$ python3 -q
>>> import numpy as np
>>> np.set_printoptions(suppress=True, linewidth=100)
>>> W0 = np.loadtxt("dump.csv", delimiter=",")
>>> W0
array([[0., 0., 0., 0., 1., 0., 1., 1., 0., 0., 1., 0.],
       [0., 0., 0., 0., 0., 0., 0., 0., 1., 1., 0., 1.],
       [0., 0., 0., 0., 1., 0., 1., 1., 0., 0., 0., 0.],
       [0., 0., 0., 0., 0., 0., 0., 0., 0., 0., 0., 0.],
       [1., 0., 1., 0., 0., 0., 1., 1., 0., 0., 1., 0.],
       [0., 0., 0., 0., 0., 0., 0., 0., 0., 0., 0., 0.],
       [1., 0., 1., 0., 1., 0., 0., 1., 0., 0., 1., 0.],
       [1., 0., 1., 0., 1., 0., 1., 0., 0., 0., 1., 0.],
       [0., 1., 0., 0., 0., 0., 0., 0., 0., 1., 0., 1.],
       [0., 1., 0., 0., 0., 0., 0., 0., 1., 0., 0., 1.],
       [1., 0., 0., 0., 1., 0., 1., 1., 0., 0., 0., 0.],
       [0., 1., 0., 0., 0., 0., 0., 0., 1., 1., 0., 0.]])
>>> # rows 3 and 5 are equal
>>> left, sig, VT = np.linalg.svd(W0)
>>> sig.round(2) + 0
array([4.43, 3.  , 1.8 , 1.  , 1.  , 1.  , 1.  , 1.  , 1.  , 0.38, 0.  , 0.  ])
>>> other = left[:, :10] @ np.diag(sig[:10]) @ VT[:10]
>>> round(float(np.abs(W0 - other).max()), 2)
0.0
>>> round(np.linalg.norm(W0 - other) / np.linalg.norm(W0), 2)
np.float64(0.0)
>>> other.round(2) + 0
array([[0., 0., 0., 0., 1., 0., 1., 1., 0., 0., 1., 0.],
       [0., 0., 0., 0., 0., 0., 0., 0., 1., 1., 0., 1.],
       [0., 0., 0., 0., 1., 0., 1., 1., 0., 0., 0., 0.],
       [0., 0., 0., 0., 0., 0., 0., 0., 0., 0., 0., 0.],
       [1., 0., 1., 0., 0., 0., 1., 1., 0., 0., 1., 0.],
       [0., 0., 0., 0., 0., 0., 0., 0., 0., 0., 0., 0.],
       [1., 0., 1., 0., 1., 0., 0., 1., 0., 0., 1., 0.],
       [1., 0., 1., 0., 1., 0., 1., 0., 0., 0., 1., 0.],
       [0., 1., 0., 0., 0., 0., 0., 0., 0., 1., 0., 1.],
       [0., 1., 0., 0., 0., 0., 0., 0., 1., 0., 0., 1.],
       [1., 0., 0., 0., 1., 0., 1., 1., 0., 0., 0., 0.],
       [0., 1., 0., 0., 0., 0., 0., 0., 1., 1., 0., 0.]])
>>> np.linalg.matrix_rank(other)
np.int64(10)
>>> np.all(np.linalg.eigvalsh(W0) > 0)
np.False_
>>> round(np.linalg.eigvalsh(W0).min(), 2)
np.float64(-1.8)
>>> rk = np.linalg.matrix_rank(W0)
>>> rk
np.int64(10)
>>> null = np.linalg.svd(W0)[2][rk:].T
>>> [int(np.linalg.matrix_rank(W0[:i])) for i in range(1, len(W0) + 1)]
[1, 2, 3, 3, 4, 4, 5, 6, 7, 8, 9, 10]
>>> np.round(null @ null.T, 2) + 0
array([[0., 0., 0., 0., 0., 0., 0., 0., 0., 0., 0., 0.],
       [0., 0., 0., 0., 0., 0., 0., 0., 0., 0., 0., 0.],
       [0., 0., 0., 0., 0., 0., 0., 0., 0., 0., 0., 0.],
       [0., 0., 0., 1., 0., 0., 0., 0., 0., 0., 0., 0.],
       [0., 0., 0., 0., 0., 0., 0., 0., 0., 0., 0., 0.],
       [0., 0., 0., 0., 0., 1., 0., 0., 0., 0., 0., 0.],
       [0., 0., 0., 0., 0., 0., 0., 0., 0., 0., 0., 0.],
       [0., 0., 0., 0., 0., 0., 0., 0., 0., 0., 0., 0.],
       [0., 0., 0., 0., 0., 0., 0., 0., 0., 0., 0., 0.],
       [0., 0., 0., 0., 0., 0., 0., 0., 0., 0., 0., 0.],
       [0., 0., 0., 0., 0., 0., 0., 0., 0., 0., 0., 0.],
       [0., 0., 0., 0., 0., 0., 0., 0., 0., 0., 0., 0.]])
>>> np.allclose(W0 @ null, 0)
True
>>> null.shape
(12, 2)
>>> np.round(W0 @ null, 2) + 0
array([[0., 0.],
       [0., 0.],
       [0., 0.],
       [0., 0.],
       [0., 0.],
       [0., 0.],
       [0., 0.],
       [0., 0.],
       [0., 0.],
       [0., 0.],
       [0., 0.],
       [0., 0.]])
>>> round(np.trace(np.linalg.pinv(W0) @ W0), 2)
np.float64(10.0)
>>> other = np.array([[-2, 3], [0, -1]])
>>> C = np.array([[2, 1, 2], [1, 2, 1], [0, 1, 1]])
>>> K = np.kron(other, C)
>>> K
array([[-4, -2, -4,  6,  3,  6],
       [-2, -4, -2,  3,  6,  3],
       [ 0, -2, -2,  0,  3,  3],
       [ 0,  0,  0, -2, -1, -2],
       [ 0,  0,  0, -1, -2, -1],
       [ 0,  0,  0,  0, -1, -1]])
>>> np.linalg.cond(W0) > 100
np.True_
>>> [round(float(x), 2) for x in np.linalg.svd(W0, compute_uv=False)[:3]]
[4.43, 3.0, 1.8]
>>> left, sig, VT = np.linalg.svd(K, full_matrices=False)
>>> round(float(np.sqrt((sig ** 2).sum())), 2), round(np.linalg.norm(K), 2)
(15.43, np.float64(15.43))
>>> np.allclose(left * sig @ VT, K)
True
>>> left.shape, sig.shape, VT.shape
((6, 6), (6,), (6, 6))
>>> K.reshape(2, -1)
array([[-4, -2, -4,  6,  3,  6, -2, -4, -2,  3,  6,  3,  0, -2, -2,  0,  3,  3],
       [ 0,  0,  0, -2, -1, -2,  0,  0,  0, -1, -2, -1,  0,  0,  0,  0, -1, -1]])
>>> K.reshape(-1, 2)
array([[-4, -2],
       [-4,  6],
       [ 3,  6],
       [-2, -4],
       [-2,  3],
       [ 6,  3],
       [ 0, -2],
       [-2,  0],
       [ 3,  3],
       [ 0,  0],
       [ 0, -2],
       [-1, -2],
       [ 0,  0],
       [ 0, -1],
       [-2, -1],
       [ 0,  0],
       [ 0,  0],
       [-1, -1]])
>>> t3 = K.reshape(6, 2, -1)
>>> t3.transpose(1, 0, 2)
array([[[-4, -2, -4],
        [-2, -4, -2],
        [ 0, -2, -2],
        [ 0,  0,  0],
        [ 0,  0,  0],
        [ 0,  0,  0]],

       [[ 6,  3,  6],
        [ 3,  6,  3],
        [ 0,  3,  3],
        [-2, -1, -2],
        [-1, -2, -1],
        [ 0, -1, -1]]])
>>> t3[:, 0]
array([[-4, -2, -4],
       [-2, -4, -2],
       [ 0, -2, -2],
       [ 0,  0,  0],
       [ 0,  0,  0],
       [ 0,  0,  0]])
>>> t3.shape
(6, 2, 3)
>>> other = K / np.sqrt((K ** 2).mean(axis=1, keepdims=True))
>>> other[1].round(2)
array([-0.55, -1.11, -0.55,  0.83,  1.66,  0.83])
>>> np.linalg.matrix_rank(K - K.mean(axis=1, keepdims=True))
np.int64(5)
>>> np.round(np.linalg.norm(other, axis=1), 2)
array([2.45, 2.45, 2.45, 2.45, 2.45, 2.45])
>>> np.linalg.matrix_rank(other) == np.linalg.matrix_rank(K)
np.True_
>>> x = np.array([-1, -1, 0, 2, 2, -2])
>>> y = K @ x
>>> y
array([12, 18,  2, -2, -4,  0])
>>> np.round(np.linalg.solve(K, y), 2)
array([-1., -1., -0.,  2.,  2., -2.])
>>> np.round(np.linalg.solve(K, y + K[:, 5]), 2) + 0
array([-1., -1.,  0.,  2.,  2., -1.])
>>> arr = np.array([[1, 0, 0, 0, 0, 0, 0, 0],
...     [-8, 1, 0, 0, 0, 0, 0, 0],
...     [-8, 4, 1, 0, 0, 0, 0, 0],
...     [0, -8, 3, 1, 0, 0, 0, 0],
...     [6, -1, -7, -1, 1, 0, 0, 0],
...     [6, -9, -4, -2, -5, 1, 0, 0],
...     [-2, 0, 3, -6, -8, -4, 1, 0],
...     [7, 9, 6, -8, 2, 6, 8, 1]])
>>> arr
array([[ 1,  0,  0,  0,  0,  0,  0,  0],
       [-8,  1,  0,  0,  0,  0,  0,  0],
       [-8,  4,  1,  0,  0,  0,  0,  0],
       [ 0, -8,  3,  1,  0,  0,  0,  0],
       [ 6, -1, -7, -1,  1,  0,  0,  0],
       [ 6, -9, -4, -2, -5,  1,  0,  0],
       [-2,  0,  3, -6, -8, -4,  1,  0],
       [ 7,  9,  6, -8,  2,  6,  8,  1]])
>>> # triangular, det is the product of the diagonal
>>> t3 = np.stack([arr, -2 * arr, arr[::-1]])
>>> np.round(np.linalg.norm(t3, axis=(1, 2)), 2)
array([30.61, 61.22, 30.61])
>>> t3.shape
(3, 8, 8)
>>> (t3 @ arr.T).shape
(3, 8, 8)
>>> np.linalg.matrix_rank(t3)
array([8, 8, 8])
>>> np.round(np.linalg.matrix_power(W0, 4), 2)
array([[61.,  0., 48.,  0., 66.,  0., 66., 66.,  0.,  0., 60.,  0.],
       [ 0., 21.,  0.,  0.,  0.,  0.,  0.,  0., 20., 20.,  0., 20.],
       [48.,  0., 39.,  0., 50.,  0., 50., 50.,  0.,  0., 48.,  0.],
       [ 0.,  0.,  0.,  0.,  0.,  0.,  0.,  0.,  0.,  0.,  0.,  0.],
       [66.,  0., 50.,  0., 79.,  0., 78., 78.,  0.,  0., 66.,  0.],
       [ 0.,  0.,  0.,  0.,  0.,  0.,  0.,  0.,  0.,  0.,  0.,  0.],
       [66.,  0., 50.,  0., 78.,  0., 79., 78.,  0.,  0., 66.,  0.],
       [66.,  0., 50.,  0., 78.,  0., 78., 79.,  0.,  0., 66.,  0.],
       [ 0., 20.,  0.,  0.,  0.,  0.,  0.,  0., 21., 20.,  0., 20.],
       [ 0., 20.,  0.,  0.,  0.,  0.,  0.,  0., 20., 21.,  0., 20.],
       [60.,  0., 48.,  0., 66.,  0., 66., 66.,  0.,  0., 61.,  0.],
       [ 0., 20.,  0.,  0.,  0.,  0.,  0.,  0., 20., 20.,  0., 21.]])
>>> np.round(np.sort(np.abs(np.linalg.eigvals(W0))), 2)
array([0.  , 0.  , 0.38, 1.  , 1.  , 1.  , 1.  , 1.  , 1.  , 1.8 , 3.  , 4.43])
>>> np.allclose(W0 @ W0.T, W0.T @ W0)
True
>>> rng = np.random.default_rng(110)
>>> lab = rng.permutation(8)
>>> lab
array([0, 7, 5, 3, 6, 1, 2, 4])
>>> other = arr[lab][:, lab]
>>> np.allclose(other, arr)
False
>>> round(float(np.linalg.det(other)), 2), round(np.linalg.det(arr[lab]), 2)
(1.0, np.float64(-1.0))
>>> np.trace(other)
np.int64(8)
>>> np.diag(other)
array([1, 1, 1, 1, 1, 1, 1, 1])
>>> theta = np.radians(120)
>>> Rm = np.eye(8)
>>> Rm[6, 6] = Rm[5, 5] = np.cos(theta)
>>> Rm[6, 5], Rm[5, 6] = -np.sin(theta), np.sin(theta)
>>> Rm.round(2)
array([[ 1.  ,  0.  ,  0.  ,  0.  ,  0.  ,  0.  ,  0.  ,  0.  ],
       [ 0.  ,  1.  ,  0.  ,  0.  ,  0.  ,  0.  ,  0.  ,  0.  ],
       [ 0.  ,  0.  ,  1.  ,  0.  ,  0.  ,  0.  ,  0.  ,  0.  ],
       [ 0.  ,  0.  ,  0.  ,  1.  ,  0.  ,  0.  ,  0.  ,  0.  ],
       [ 0.  ,  0.  ,  0.  ,  0.  ,  1.  ,  0.  ,  0.  ,  0.  ],
       [ 0.  ,  0.  ,  0.  ,  0.  ,  0.  , -0.5 ,  0.87,  0.  ],
       [ 0.  ,  0.  ,  0.  ,  0.  ,  0.  , -0.87, -0.5 ,  0.  ],
       [ 0.  ,  0.  ,  0.  ,  0.  ,  0.  ,  0.  ,  0.  ,  1.  ]])
>>> other = arr @ Rm.T
>>> np.allclose(arr @ arr.T, other @ other.T)
True
>>> left, sig, VT = np.linalg.svd(W0, full_matrices=False)
>>> np.round(sig / sig[0], 2) + 0
array([1.  , 0.68, 0.41, 0.23, 0.23, 0.23, 0.23, 0.23, 0.23, 0.08, 0.  , 0.  ])
>>> round(np.sqrt((sig ** 2).sum()), 2), np.round(np.linalg.norm(W0), 2)
(np.float64(6.16), np.float64(6.16))
>>> np.abs(left[:, 0]).round(6).argmax()
np.int64(4)
>>> sig.round(2) + 0
array([4.43, 3.  , 1.8 , 1.  , 1.  , 1.  , 1.  , 1.  , 1.  , 0.38, 0.  , 0.  ])
>>> feats = np.load("test13.npy")
>>> feats
array([[ 1.79, 10.32,  6.19, -6.39,  1.39, -5.05,  3.4 , -1.58, -1.73,  0.39,  3.08],
       [ 1.28,  4.54, -7.83,  5.25,  6.21, -1.38, -1.04, -2.  , -1.45,  3.1 , -7.39],
       [-0.54,  0.96, -6.91,  0.75,  0.43,  4.41, -0.05,  0.31,  4.26, -0.79, -2.99],
       [-0.81, -0.75, -9.99,  5.48, -0.93, -2.17,  0.78, -2.16, -1.9 , -5.47,  0.69]])
>>> other = np.array([[-2, -2, 0],
...     [-3, 0, -2],
...     [0, 0, 2],
...     [-3, 0, 2],
...     [-3, 0, -2],
...     [-3, -2, -1],
...     [-1, -3, 2],
...     [0, 0, 3],
...     [2, -1, 2],
...     [-1, -3, -1],
...     [0, 0, -1]])
>>> np.linalg.matrix_rank(feats @ other)
np.int64(3)
>>> np.round(np.einsum("ij->j", feats), 2)
array([  1.72,  15.07, -18.54,   5.09,   7.1 ,  -4.19,   3.09,  -5.43,  -0.82,  -2.77,  -6.61])
>>> np.round(np.einsum("ij,ij->i", feats, feats), 2)
array([242.98, 223.  ,  96.97, 175.9 ])
